$ python -q
>>> import numpy as np
>>> from numpy import linalg as LA
>>> np.set_printoptions(precision=1, suppress=True, linewidth=100, legacy="1.25")
>>> def rnd(a):
...     return np.round(a, 1) + 0
... 
>>> F = np.load("mat.npy")
>>> F
array([[0, 0, 1],
       [0, 1, 0],
       [1, 0, 0]])
>>> # equal to its transpose
>>> x0 = np.array([1, -2, -3])
>>> rnd(LA.inv(F))
array([[0., 0., 1.],
       [0., 1., 0.],
       [1., 0., 0.]])
>>> rnd(LA.det(F))
-1.0
>>> [p for p in range(1, 25) if np.allclose(LA.matrix_power(F, p), np.eye(3))]
[2, 4, 6, 8, 10, 12, 14, 16, 18, 20, 22, 24]
>>> (LA.matrix_power((F != 0) + (F.T != 0) + np.eye(3), 3) > 0).astype(int)
array([[1, 0, 1],
       [0, 1, 0],
       [1, 0, 1]])
>>> F @ F
array([[1, 0, 0],
       [0, 1, 0],
       [0, 0, 1]])
>>> rnd(np.sort(LA.eigvals(F).real))
array([-1.,  1.,  1.])
>>> np.flatnonzero(LA.matrix_power((F != 0) + (F.T != 0) + np.eye(3), 3)[2])
array([0, 2])
>>> rnd(LA.det(F))
-1.0
>>> evals, evecs = LA.eigh(F)
>>> evals.sum(), np.trace(F)
(1.0, 1)
>>> rnd(evecs @ np.diag(evals) @ evecs.T)
array([[0., 0., 1.],
       [0., 1., 0.],
       [1., 0., 0.]])
>>> rnd(LA.eigvalsh(F @ F))
array([1., 1., 1.])
>>> rnd(evecs.T @ evecs)
array([[1., 0., 0.],
       [0., 1., 0.],
       [0., 0., 1.]])
>>> (evals > 1e-8).sum(), (evals < -1e-8).sum()
(2, 1)
>>> evals, evecs = LA.eigh(F)
>>> x0 = np.array([0, 1, -3])
>>> x0 @ F @ x0 / (x0 @ x0), evals[0], evals[-1]
(0.1, -1.0, 1.0)
>>> x0 @ F @ x0
1
>>> rnd(evecs * np.maximum(evals, 0) @ evecs.T)
array([[0.5, 0. , 0.5],
       [0. , 1. , 0. ],
       [0.5, 0. , 0.5]])
